% ipython --no-banner

In [1]: import numpy as np

In [2]: from numpy import linalg as LA

In [3]: np.set_printoptions(precision=3, suppress=True, linewidth=200, sign=" ")

In [4]: def rd(a):
   ...:     return np.round(a, 3) + 0
   ...: 

In [5]: arr = np.load("sample8.npy")

In [6]: arr
Out[6]: 
array([[ 4.,  1.,  1.,  1.],
       [ 1.,  4.,  1.,  1.],
       [ 1.,  1.,  4.,  1.],
       [ 1.,  1.,  1.,  4.]])

In [7]: x0 = np.ones(4)

In [8]: for _ in range(5):
   ...:     x0 = arr @ x0
   ...:     x0 /= LA.norm(x0)
   ...:     print(round(x0 @ arr @ x0, 3))
   ...: 
7.0
7.0
7.0
7.0
7.0

In [9]: x0
Out[9]: array([ 0.5,  0.5,  0.5,  0.5])

In [10]: rd(LA.eigvalsh(arr)[-1])
Out[10]: np.float64(7.0)

In [11]: np.sort(np.abs(np.fft.fft(arr[0]))), rd(np.sort(LA.svd(arr, compute_uv=False)))
Out[11]: (array([ 3.,  3.,  3.,  7.]), array([ 3.,  3.,  3.,  7.]))

In [12]: arr @ np.ones(4)
Out[12]: array([ 7.,  7.,  7.,  7.])

In [13]: arr @ (-1.0) ** np.arange(4)
Out[13]: array([ 3., -3.,  3., -3.])

In [14]: np.allclose(arr @ arr.T, arr.T @ arr)
Out[14]: True

In [15]: proj = np.triu(np.array([[3, 0, 1, 2], [0, 3, 2, 0], [1, 2, 3, 0], [2, 1, 2, 1]]), 1) + np.eye(4)

In [16]: other = proj @ arr @ LA.inv(proj)

In [17]: proj @ arr - arr @ proj
Out[17]: 
array([[ 3.,  3.,  0.,  1.],
       [ 2.,  2., -1.,  0.],
       [ 0.,  0., -3., -2.],
       [ 0.,  0., -3., -2.]])

In [18]: np.trace(other), np.trace(arr)
Out[18]: (np.float64(16.0), np.float64(16.0))

In [19]: rng = np.random.default_rng(74)

In [20]: lab = rng.permutation(4)

In [21]: other = arr[:, lab] * rng.choice([-1, 1], 4)

In [22]: other
Out[22]: 
array([[ 1.,  1.,  1.,  4.],
       [ 1.,  1.,  4.,  1.],
       [ 1.,  4.,  1.,  1.],
       [ 4.,  1.,  1.,  1.]])

In [23]: U, _, Vh = LA.svd(arr.T @ other)

In [24]: lab
Out[24]: array([ 3,  2,  1,  0])

In [25]: rd(LA.lstsq(arr, other)[0])
Out[25]: 
array([[ 0.,  0.,  0.,  1.],
       [ 0.,  0.,  1.,  0.],
       [ 0.,  1.,  0.,  0.],
       [ 1.,  0.,  0.,  0.]])

In [26]: x0 = np.array([0, -5, 0, 3])

In [27]: y = arr @ x0

In [28]: y
Out[28]: array([ -2., -17.,  -2.,   7.])

In [29]: rd(LA.solve(arr, 4 * y))
Out[29]: array([  0., -20.,   0.,  12.])

In [30]: rd(LA.solve(arr, arr[:, 3]))
Out[30]: array([ 0.,  0.,  0.,  1.])

In [31]: rd(LA.solve(arr, y))
Out[31]: array([ 0., -5.,  0.,  3.])

In [32]: K = np.loadtxt("x.csv", delimiter=",")

In [33]: rd(K)
Out[33]: 
array([[ -1.57 ,  -9.662, -11.036,   6.936,  -9.092],
       [ -4.195,   2.311,   5.036,  -6.482,   5.506],
       [ -3.976,   6.156,  13.385,  -6.33 ,   9.132],
       [ -6.419,   7.976,   9.694, -16.956,  13.395],
       [ -2.832,  -0.345,   3.812,  -0.227,   1.487],
       [ -1.394,   2.442,  13.701,   5.255,   2.836],
       [ -3.129,  -0.781,   2.051,  -1.385,   1.348],
       [ -1.169,  -6.42 ,  -3.348,   7.974,  -6.251],
       [ -4.059,   7.767,  16.356,  -7.002,  10.826],
       [ -4.667,   5.4  ,   9.8  ,  -9.079,   9.066],
       [ -2.419,  -5.716,  -5.688,   2.584,  -4.297],
       [ -2.954,  -2.847,  -1.557,  -0.238,  -0.893],
       [ -2.529,   0.167,   5.748,   0.944,   1.697],
       [ -3.228,  -0.882,   1.551,  -1.781,   1.346],
       [ -4.5  ,   2.707,   4.914,  -7.841,   6.207],
       [ -3.069,   6.768,  17.33 ,  -2.642,   8.837],
       [ -0.51 ,  -4.358,   2.756,  10.332,  -4.848],
       [ -3.714,   3.411,   8.68 ,  -4.681,   6.125],
       [ -1.078,  -2.784,   4.198,   7.629,  -2.706]])

In [34]: rd(K.sum(axis=0))
Out[34]: array([-57.411,  11.309,  97.384, -22.99 ,  49.721])

In [35]: LA.matrix_rank(K)
Out[35]: np.int64(3)

In [36]: np.count_nonzero(K)
Out[36]: np.int64(95)

In [37]: np.unravel_index(np.abs(K).argmax(), K.shape)
Out[37]: (np.int64(15), np.int64(2))
